>>> import numpy as np
>>> from numpy import linalg as LA
>>> np.set_printoptions(suppress=True, linewidth=200)
>>> J = np.load("w.npy")
>>> J
array([[-3, -1, -3, -1],
       [-3, -2, -3, -2],
       [-3, -1, -3, -1],
       [-3, -2, -3, -2]])
>>> Uu, sig, vt = LA.svd(J)
>>> evecs = vt[:(sig > 1e-8).sum()]
>>> rng = np.random.default_rng(749)
>>> x = J[3] + 3 * J[0] + rng.integers(2) * np.eye(4)[2]
>>> x
array([-12.,  -5., -12.,  -5.])
>>> np.allclose(evecs.T @ evecs @ x, x)
True
>>> np.round(np.diag(evecs.T @ evecs), 2)
array([0.5, 0.5, 0.5, 0.5])
>>> np.round(evecs.T @ evecs, 2) + 0
array([[0.5, 0. , 0.5, 0. ],
       [0. , 0.5, 0. , 0.5],
       [0.5, 0. , 0.5, 0. ],
       [0. , 0.5, 0. , 0.5]])
>>> out = J / LA.norm(J, axis=1, keepdims=True)
>>> cov = out @ out.T
>>> cov[2].round(2)
array([1.  , 0.96, 1.  , 0.96])
>>> (cov - 2 * np.eye(4)).round(6).argmax(axis=1)
array([2, 3, 0, 1])
>>> np.degrees(np.arccos(np.clip(cov[2, 0], -1, 1)))
np.float64(0.0)
>>> np.argwhere(np.triu(np.abs(cov) > 0.95, 1))
array([[0, 1],
       [0, 2],
       [0, 3],
       [1, 2],
       [1, 3],
       [2, 3]])
>>> cov.round(2)
array([[1.  , 0.96, 1.  , 0.96],
       [0.96, 1.  , 0.96, 1.  ],
       [1.  , 0.96, 1.  , 0.96],
       [0.96, 1.  , 0.96, 1.  ]])
>>> blk = np.stack([cov, 4 * cov, cov[::-1]])
>>> np.round(LA.det(blk), 2)
array([0., 0., 0.])
>>> LA.matrix_rank(blk.reshape(3, -1))
np.int64(2)
>>> blk.shape
(3, 4, 4)
>>> Uu, sig, vt = LA.svd(J, full_matrices=False)
>>> np.round(Uu.T @ J @ vt.T, 2) + 0
array([[9.51, 0.  , 0.  , 0.  ],
       [0.  , 1.26, 0.  , 0.  ],
       [0.  , 0.  , 0.  , 0.  ],
       [0.  , 0.  , 0.  , 0.  ]])
>>> np.round(Uu.T @ Uu, 2) + 0
array([[1., 0., 0., 0.],
       [0., 1., 0., 0.],
       [0., 0., 1., 0.],
       [0., 0., 0., 1.]])
>>> round(float(np.sqrt((sig ** 2).sum())), 2), round(float(LA.norm(J)), 2)
(9.59, 9.59)
>>> Uu.shape, sig.shape, vt.shape
((4, 4), (4,), (4, 4))
>>> np.round(vt @ vt.T, 2) + 0
array([[1., 0., 0., 0.],
       [0., 1., 0., 0.],
       [0., 0., 1., 0.],
       [0., 0., 0., 1.]])
>>> (sig > 1e-8).sum()
np.int64(2)
>>> E = np.load("out3.npy")
>>> E
array([[3, 2, 5, 5],
       [2, 3, 2, 5],
       [5, 2, 3, 2],
       [5, 5, 2, 3]])
>>> # equal to its transpose
>>> round(float(np.abs(LA.eigvals(E)).max()), 2)
13.66
>>> np.allclose(E @ E.T, E.T @ E)
True
>>> np.round(np.sort(np.abs(LA.eigvals(E))), 2)
array([ 0.66,  2.85,  3.85, 13.66])
>>> E @ E
array([[63, 47, 44, 50],
       [47, 42, 32, 44],
       [44, 32, 42, 47],
       [50, 44, 47, 63]])
>>> np.trace(E)
np.int64(12)
>>> w, evecs = LA.eig(E)
>>> np.round(np.sort(LA.eigvals(E.T)), 2)
array([-3.85, -0.66,  2.85, 13.66])
>>> np.round(E @ evecs[:, 0] - w[0] * evecs[:, 0], 2) + 0
array([0., 0., 0., 0.])
>>> np.round(np.sort(LA.eigvals(E @ E)), 2)
array([  0.43,   8.15,  14.85, 186.57])
>>> w.round(2)
array([13.66,  2.85, -3.85, -0.66])
>>> def softmax(z):
...     e = np.exp(z - z.max(axis=-1, keepdims=True))
...     return e / e.sum(axis=-1, keepdims=True)
... 
>>> np.round(softmax(10 * E[0]), 2) + 0
array([0. , 0. , 0.5, 0.5])
>>> np.round(softmax(E[0] + -1), 2)
array([0.06, 0.02, 0.46, 0.46])
>>> S = E @ E.T / np.sqrt(4)
>>> np.round(softmax(S + np.triu(np.full(S.shape, -np.inf), 1)), 2) + 0
array([[1.  , 0.  , 0.  , 0.  ],
       [0.92, 0.08, 0.  , 0.  ],
       [0.73, 0.  , 0.27, 0.  ],
       [0.  , 0.  , 0.  , 1.  ]])
>>> np.round(softmax(S)[0] @ E, 2)
array([3.  , 2.  , 4.99, 5.  ])
>>> np.all(LA.eigvalsh(E) > 0)
np.False_
>>> try:
...     LA.cholesky(E)
... except LA.LinAlgError as e:
...     print(e)
... 
Matrix is not positive definite
>>> [round(float(LA.det(E[:i, :i])), 2) + 0 for i in range(1, 5)]
[3.0, 5.0, -32.0, 99.0]
>>> out = E / LA.norm(E, axis=1, keepdims=True)
>>> cov = out @ out.T
>>> cov[1].round(2)
array([0.91, 1.  , 0.76, 0.86])
>>> np.round(LA.norm(out, axis=1), 2)
array([1., 1., 1., 1.])
>>> (cov - 2 * np.eye(4)).round(6).argmax(axis=1)
array([1, 0, 3, 2])
>>> mat = np.loadtxt("data.csv", delimiter=",")
>>> mat.round(2)
array([[ 2.15, -7.65,  6.08],
       [-2.4 , -8.66,  4.38],
       [ 8.36,  5.44,  0.8 ],
       [-9.14, -2.91, -2.84],
       [-9.11, -3.12, -2.69],
       [-8.58, -5.  , -1.2 ],
       [ 2.86,  8.65, -4.13],
       [-8.57,  0.97, -5.06],
       [-4.54,  6.22, -6.38],
       [-6.3 , -7.59,  1.67],
       [ 0.53,  8.5 , -5.24],
       [ 6.03,  7.75, -1.91],
       [-0.31,  8.31, -5.55],
       [-9.17, -2.08, -3.4 ],
       [ 9.04,  3.56,  2.37],
       [ 6.9 ,  7.16, -1.08],
       [ 1.  , -8.1 ,  5.78],
       [-8.76, -4.57, -1.57],
       [ 1.61,  8.64, -4.77]])
>>> # looks like rank 2
>>> round(LA.det(2 * E), 2), np.round(LA.det(E), 2)
(np.float64(1584.0), np.float64(99.0))
>>> round(LA.eigvals(E).sum().real, 2)
np.float64(12.0)
>>> np.kron(np.eye(2, dtype=int), E)
array([[3, 2, 5, 5, 0, 0, 0, 0],
       [2, 3, 2, 5, 0, 0, 0, 0],
       [5, 2, 3, 2, 0, 0, 0, 0],
       [5, 5, 2, 3, 0, 0, 0, 0],
       [0, 0, 0, 0, 3, 2, 5, 5],
       [0, 0, 0, 0, 2, 3, 2, 5],
       [0, 0, 0, 0, 5, 2, 3, 2],
       [0, 0, 0, 0, 5, 5, 2, 3]])
>>> np.einsum("ii->", E)
np.int64(12)
>>> np.round(np.poly(E), 2)
array([  1., -12., -33., 134.,  99.])
>>> proj = np.triu(np.array([[-3, 5, 2, 4], [-4, 3, 0, 2], [0, -1, -3, -1], [5, 4, -4, -4]]), 1) + np.eye(4)
>>> out = proj @ J @ LA.inv(proj)
>>> np.round(np.poly(out), 2) + 0
array([ 1., 10., 12.,  0.,  0.])
>>> sig = 10 * 0.9 ** np.arange(3)
>>> data = rng.normal(size=(19, 3)) * rng.permutation(sig)
>>> data.round(2)
array([[ -2.71,   6.59,   2.25],
       [ -6.57,  13.09,   2.66],
       [ -5.58,  -0.95,   1.56],
       [  3.71, -23.81,   2.57],
       [  7.36,   7.64,   0.6 ],
       [ -3.41,  11.48,   1.61],
       [  3.55,  10.25,   2.8 ],
       [ -7.78,   7.5 ,   0.66],
       [  1.43,  -4.76,  -5.73],
       [ -7.44,   5.56,   5.91],
       [  9.7 , -11.63,  17.63],
       [-12.33, -14.42,   3.94],
       [  0.03, -10.59,  12.3 ],
       [ -4.99,  -2.95,  -2.06],
       [ -2.66,  -0.1 , -15.47],
       [  3.74,   7.11,   7.11],
       [  5.84,  -0.77,  -1.22],
       [ -0.15,  -7.77,   8.28],
       [  7.62,  -0.46,  -0.86]])
>>> Xc = data - data.mean(axis=0)
>>> evecs = LA.svd(Xc)[2][:1]
>>> out = Xc - Xc @ evecs.T @ evecs
>>> np.round(out.std(axis=0), 2)
array([5.76, 2.04, 6.07])
>>> np.round(LA.norm(out) / LA.norm(Xc), 2)
np.float64(0.66)
>>> LA.norm(out, axis=1).round(6).argmax()
np.int64(14)
